In [1]: import numpy as np

In [2]: import numpy.linalg as la

In [3]: np.set_printoptions(precision=2, suppress=True, linewidth=160)

In [4]: m1 = np.load("out3.npy")

In [5]: m1
Out[5]: 
array([[ -9.5 , -12.17,  -4.4 ,  -5.61, -15.82,   4.21,   4.28],
       [ -2.28,  -4.47,  -8.53,  -2.89,  -6.25,  -2.64,   2.5 ],
       [ -4.51,  -7.13,  -6.19,  -3.92, -10.65,   0.73,   2.66],
       [ -4.92,  -6.89,  -8.44,  -3.62,  -7.8 ,  -1.82,   3.67],
       [  0.64,  -2.5 ,  -6.05,  -2.54,  -8.03,  -0.51,   0.28],
       [ -5.34,  -8.25,  -4.88,  -4.39, -12.89,   2.51,   2.57],
       [ -7.99,  -9.6 ,  -8.76,  -4.4 ,  -9.04,  -1.36,   5.18],
       [ -5.59,  -7.71,  -7.71,  -3.94,  -9.17,  -0.77,   3.71],
       [ -5.68,  -7.81,  -7.63,  -3.98,  -9.33,  -0.65,   3.72],
       [  0.4 ,  -3.4 ,  -3.54,  -3.07, -11.6 ,   2.53,  -0.53],
       [ -7.51, -10.2 ,  -4.97,  -4.96, -13.96,   2.99,   3.58],
       [ -0.47,  -3.94,  -4.47,  -3.13, -10.8 ,   1.67,   0.2 ],
       [ -9.83, -10.89, -10.19,  -4.65,  -8.11,  -2.54,   6.54],
       [ -0.14,  -4.11,  -2.72,  -3.36, -13.  ,   3.64,  -0.58],
       [ -0.59,  -3.67,  -5.82,  -2.92,  -9.02,   0.1 ,   0.75],
       [ -1.56,  -5.53,  -2.26,  -3.83, -14.41,   4.58,  -0.11],
       [-15.94, -15.13, -14.99,  -5.44,  -4.89,  -6.55,  11.06],
       [ -7.17,  -9.84,  -5.16,  -4.84, -13.52,   2.68,   3.5 ],
       [ -7.21,  -9.  ,  -8.38,  -4.26,  -9.14,  -1.12,   4.69],
       [ -5.34,  -8.21,  -5.01,  -4.36, -12.72,   2.36,   2.61],
       [-10.01, -11.82,  -7.36,  -5.21, -12.06,   0.85,   5.59],
       [ -9.01,  -9.64, -11.99,  -4.09,  -5.2 ,  -4.9 ,   6.82],
       [-10.06, -10.46, -12.51,  -4.29,  -5.06,  -5.22,   7.49],
       [ -5.81,  -7.61,  -8.81,  -3.8 ,  -7.79,  -2.01,   4.21],
       [  0.52,  -2.25,  -7.33,  -2.34,  -6.35,  -1.99,   0.79],
       [-10.76, -12.8 ,  -6.27,  -5.61, -13.96,   2.34,   5.54],
       [ -3.18,  -6.23,  -5.08,  -3.76, -11.44,   1.68,   1.66],
       [ -2.48,  -4.67,  -8.45,  -2.96,  -6.47,  -2.49,   2.56],
       [-11.89, -13.24,  -8.4 ,  -5.53, -11.67,   0.14,   6.82],
       [-10.27, -10.5 , -13.07,  -4.24,  -4.42,  -5.82,   7.78],
       [ -6.27,  -7.56, -10.53,  -3.62,  -5.7 ,  -3.91,   5.04],
       [ -4.34,  -6.59,  -7.64,  -3.61,  -8.59,  -1.03,   3.11],
       [ -7.77,  -9.98,  -6.63,  -4.73, -11.83,   1.1 ,   4.31],
       [ -3.6 ,  -6.02,  -7.26,  -3.48,  -8.7 ,  -0.78,   2.64],
       [ -1.14,  -2.41, -12.32,  -1.89,  -0.46,  -7.43,   3.37],
       [ -2.43,  -5.89,  -3.84,  -3.78, -12.72,   2.94,   0.87],
       [ -9.88,  -9.16, -16.67,  -3.48,   0.71, -10.19,   8.92],
       [ -1.25,  -1.87, -14.67,  -1.49,   2.68, -10.17,   4.27],
       [ -6.62,  -7.34, -12.47,  -3.36,  -3.24,  -6.11,   5.91],
       [ -1.86,  -5.3 ,  -4.1 ,  -3.58, -12.06,   2.48,   0.7 ]])

In [6]: left, sig, Vt = la.svd(m1)

In [7]: sig.round(2) + 0
Out[7]: array([105.5 ,  42.89,  20.58,   0.  ,   0.  ,   0.  ,   0.  ])

In [8]: out = left[:, :3] @ np.diag(sig[:3]) @ Vt[:3]

In [9]: la.matrix_rank(out)
Out[9]: np.int64(3)

In [10]: np.round(la.norm(m1 - out) / la.norm(m1), 2)
Out[10]: np.float64(0.0)

In [11]: Xc = m1 - m1.mean(axis=0)

In [12]: vecs = la.svd(Xc)[2][:3]

In [13]: out = Xc - Xc @ vecs.T @ vecs

In [14]: np.round(np.cov(Xc @ vecs.T, rowvar=False), 2) + 0
Out[14]: 
array([[48.81,  0.  ,  0.  ],
       [ 0.  , 30.6 ,  0.  ],
       [ 0.  ,  0.  ,  0.  ]])

In [15]: la.norm(out, axis=1).round(6).argmax()
Out[15]: np.int64(0)

In [16]: vec = np.array([-1, -1, -2, -6, 6, 7, -7])

In [17]: h1 = np.maximum(m1 @ vec, 0)

In [18]: m1.T @ h1
Out[18]: array([0., 0., 0., 0., 0., 0., 0.])

In [19]: E = np.loadtxt("data.csv", delimiter=",")

In [20]: E.round(2) + 0
Out[20]: 
array([[-0.48, -0.31, -0.61, -0.16,  0.43,  0.01,  0.18, -0.11,  0.01, -0.09, -0.2 , -0.04],
       [ 0.59, -0.07, -0.17, -0.43,  0.03,  0.16,  0.11, -0.11, -0.05,  0.46, -0.41,  0.05],
       [ 0.11, -0.2 , -0.1 ,  0.36,  0.2 ,  0.05, -0.06, -0.31, -0.6 ,  0.33,  0.43,  0.14],
       [ 0.08, -0.14, -0.52,  0.01, -0.37,  0.26, -0.51,  0.01,  0.36,  0.05,  0.31,  0.06],
       [ 0.28,  0.24, -0.38,  0.36, -0.04,  0.  ,  0.59,  0.26,  0.13,  0.02,  0.21, -0.34],
       [ 0.31, -0.12, -0.12,  0.45,  0.12, -0.6 , -0.2 , -0.25,  0.24, -0.13, -0.33,  0.11],
       [ 0.17,  0.1 , -0.27, -0.08, -0.03, -0.14, -0.32,  0.5 , -0.59, -0.34, -0.17, -0.1 ],
       [-0.2 ,  0.04, -0.15,  0.21, -0.58,  0.08,  0.31, -0.06, -0.2 , -0.03, -0.32,  0.55],
       [ 0.17, -0.02, -0.08, -0.37, -0.29, -0.17,  0.18, -0.57, -0.15, -0.48,  0.23, -0.21],
       [ 0.25,  0.15,  0.04,  0.22,  0.33,  0.65, -0.03, -0.17,  0.05, -0.5 , -0.14,  0.17],
       [-0.25,  0.49, -0.09,  0.19, -0.12,  0.13, -0.25, -0.36, -0.13,  0.23, -0.33, -0.49],
       [-0.03,  0.7 , -0.21, -0.24,  0.26, -0.23, -0.04, -0.06,  0.07,  0.06,  0.23,  0.47]])

In [21]: vec = np.array([3, 1, -3, -2, 3, -1, -3, -3, 1, -3, 2, 0])

In [22]: 12 - la.matrix_rank(E - np.eye(12), tol=1e-8)
Out[22]: np.int64(1)

In [23]: [p for p in range(1, 25) if np.allclose(la.matrix_power(E, p), np.eye(12))]
Out[23]: []

In [24]: np.sort(np.abs(np.degrees(np.angle(la.eigvals(E)))))
Out[24]: array([  0.  ,  54.94,  54.94,  71.96,  71.96, 105.7 , 105.7 , 140.65, 140.65, 158.35, 158.35, 180.  ])

In [25]: feats = np.loadtxt("block16.csv", delimiter=",")

In [26]: feats
Out[26]: 
array([[20., 15., 14., 12., 11., 15., 11., 22., 17., 26.],
       [15., 22., 10., 12., 13., 15.,  9., 21., 14., 21.],
       [14., 10., 34., 22., 24., 13., 25., 23., 21., 30.],
       [12., 12., 22., 28., 22.,  9., 22., 19., 20., 26.],
       [11., 13., 24., 22., 24., 13., 24., 16., 19., 22.],
       [15., 15., 13.,  9., 13., 19., 12., 15., 19., 18.],
       [11.,  9., 25., 22., 24., 12., 28., 15., 19., 21.],
       [22., 21., 23., 19., 16., 15., 15., 41., 19., 35.],
       [17., 14., 21., 20., 19., 19., 19., 19., 26., 26.],
       [26., 21., 30., 26., 22., 18., 21., 35., 26., 43.]])

In [27]: vals, vecs = la.eigh(feats)

In [28]: vec = np.array([0, -2, -9, 2, 0, -9, -7, 9, -2, -4])

In [29]: vec @ feats @ vec
Out[29]: np.float64(11640.0)

In [30]: np.round(la.eigvalsh(feats[1:, 1:]), 2) + 0
Out[30]: array([  0.  ,   0.22,   2.29,   4.92,   8.3 ,  10.76,  18.45,  32.65, 187.41])

In [31]: np.abs(feats).sum(axis=1).max(), round(np.abs(vals).max(), 2)
Out[31]: (np.float64(268.0), np.float64(200.49))

In [32]: vecs * np.abs(vals) @ vecs.T
Out[32]: 
array([[20., 15., 14., 12., 11., 15., 11., 22., 17., 26.],
       [15., 22., 10., 12., 13., 15.,  9., 21., 14., 21.],
       [14., 10., 34., 22., 24., 13., 25., 23., 21., 30.],
       [12., 12., 22., 28., 22.,  9., 22., 19., 20., 26.],
       [11., 13., 24., 22., 24., 13., 24., 16., 19., 22.],
       [15., 15., 13.,  9., 13., 19., 12., 15., 19., 18.],
       [11.,  9., 25., 22., 24., 12., 28., 15., 19., 21.],
       [22., 21., 23., 19., 16., 15., 15., 41., 19., 35.],
       [17., 14., 21., 20., 19., 19., 19., 19., 26., 26.],
       [26., 21., 30., 26., 22., 18., 21., 35., 26., 43.]])

In [33]: vecs * np.maximum(vals, 0) @ vecs.T
Out[33]: 
array([[20., 15., 14., 12., 11., 15., 11., 22., 17., 26.],
       [15., 22., 10., 12., 13., 15.,  9., 21., 14., 21.],
       [14., 10., 34., 22., 24., 13., 25., 23., 21., 30.],
       [12., 12., 22., 28., 22.,  9., 22., 19., 20., 26.],
       [11., 13., 24., 22., 24., 13., 24., 16., 19., 22.],
       [15., 15., 13.,  9., 13., 19., 12., 15., 19., 18.],
       [11.,  9., 25., 22., 24., 12., 28., 15., 19., 21.],
       [22., 21., 23., 19., 16., 15., 15., 41., 19., 35.],
       [17., 14., 21., 20., 19., 19., 19., 19., 26., 26.],
       [26., 21., 30., 26., 22., 18., 21., 35., 26., 43.]])

In [34]: round(vec @ feats @ vec / (vec @ vec), 2), round(vals[0], 2), np.round(vals[-1], 2)
Out[34]: (np.float64(36.38), np.float64(0.0), np.float64(200.49))

In [35]: rng = np.random.default_rng(7592)

In [36]: z = rng.permutation(10)

In [37]: z
Out[37]: array([1, 9, 2, 8, 0, 7, 5, 3, 6, 4])

In [38]: out = feats[z][:, z]

In [39]: np.trace(out)
Out[39]: np.float64(285.0)

In [40]: np.round(la.det(out), 2), np.round(la.det(feats[z]), 2)
Out[40]: (np.float64(0.0), np.float64(-0.0))

In [41]: np.allclose(out, feats)
Out[41]: False

In [42]: K = 3 * np.eye(9) + np.ones((9, 9))

In [43]: K
Out[43]: 
array([[4., 1., 1., 1., 1., 1., 1., 1., 1.],
       [1., 4., 1., 1., 1., 1., 1., 1., 1.],
       [1., 1., 4., 1., 1., 1., 1., 1., 1.],
       [1., 1., 1., 4., 1., 1., 1., 1., 1.],
       [1., 1., 1., 1., 4., 1., 1., 1., 1.],
       [1., 1., 1., 1., 1., 4., 1., 1., 1.],
       [1., 1., 1., 1., 1., 1., 4., 1., 1.],
       [1., 1., 1., 1., 1., 1., 1., 4., 1.],
       [1., 1., 1., 1., 1., 1., 1., 1., 4.]])

In [44]: Lm = la.cholesky(K)

In [45]: np.diag(Lm) ** 2
Out[45]: array([4.  , 3.75, 3.6 , 3.5 , 3.43, 3.38, 3.33, 3.3 , 3.27])

In [46]: la.eigvalsh(K).min() > 0
Out[46]: np.True_

In [47]: K / np.sqrt(np.outer(np.diag(K), np.diag(K)))
Out[47]: 
array([[1.  , 0.25, 0.25, 0.25, 0.25, 0.25, 0.25, 0.25, 0.25],
       [0.25, 1.  , 0.25, 0.25, 0.25, 0.25, 0.25, 0.25, 0.25],
       [0.25, 0.25, 1.  , 0.25, 0.25, 0.25, 0.25, 0.25, 0.25],
       [0.25, 0.25, 0.25, 1.  , 0.25, 0.25, 0.25, 0.25, 0.25],
       [0.25, 0.25, 0.25, 0.25, 1.  , 0.25, 0.25, 0.25, 0.25],
       [0.25, 0.25, 0.25, 0.25, 0.25, 1.  , 0.25, 0.25, 0.25],
       [0.25, 0.25, 0.25, 0.25, 0.25, 0.25, 1.  , 0.25, 0.25],
       [0.25, 0.25, 0.25, 0.25, 0.25, 0.25, 0.25, 1.  , 0.25],
       [0.25, 0.25, 0.25, 0.25, 0.25, 0.25, 0.25, 0.25, 1.  ]])

In [48]: vals, vecs = la.eigh(K)

In [49]: vec = np.array([-1, 3, -3, 2, -3, 0, 0, -1, 1])

In [50]: la.eigvalsh(K[1:, 1:])
Out[50]: array([ 3.,  3.,  3.,  3.,  3.,  3.,  3., 11.])

In [51]: (np.sign(vecs[:, -1].round(6)) == np.sign(vecs[0, -1].round(6))).astype(int)
Out[51]: array([1, 1, 1, 1, 1, 1, 1, 1, 1])

In [52]: vec = np.ones(9)

In [53]: for _ in range(7):
    ...:     vec = K @ vec
    ...:     vec /= la.norm(vec)
    ...:     print(round(vec @ K @ vec, 2))
    ...: 
12.0
12.0
12.0
12.0
12.0
12.0
12.0

In [54]: vec
Out[54]: array([0.33, 0.33, 0.33, 0.33, 0.33, 0.33, 0.33, 0.33, 0.33])

In [55]: np.round(la.eigvalsh(K)[-1], 2)
Out[55]: np.float64(12.0)

In [56]: np.allclose(m1[:-1].T @ la.lstsq(m1[:-1].T, m1[-1])[0], m1[-1])
Out[56]: True

In [57]: np.abs(np.diag(la.qr(m1)[1])) > 1e-9
Out[57]: array([ True,  True,  True, False, False, False, False])
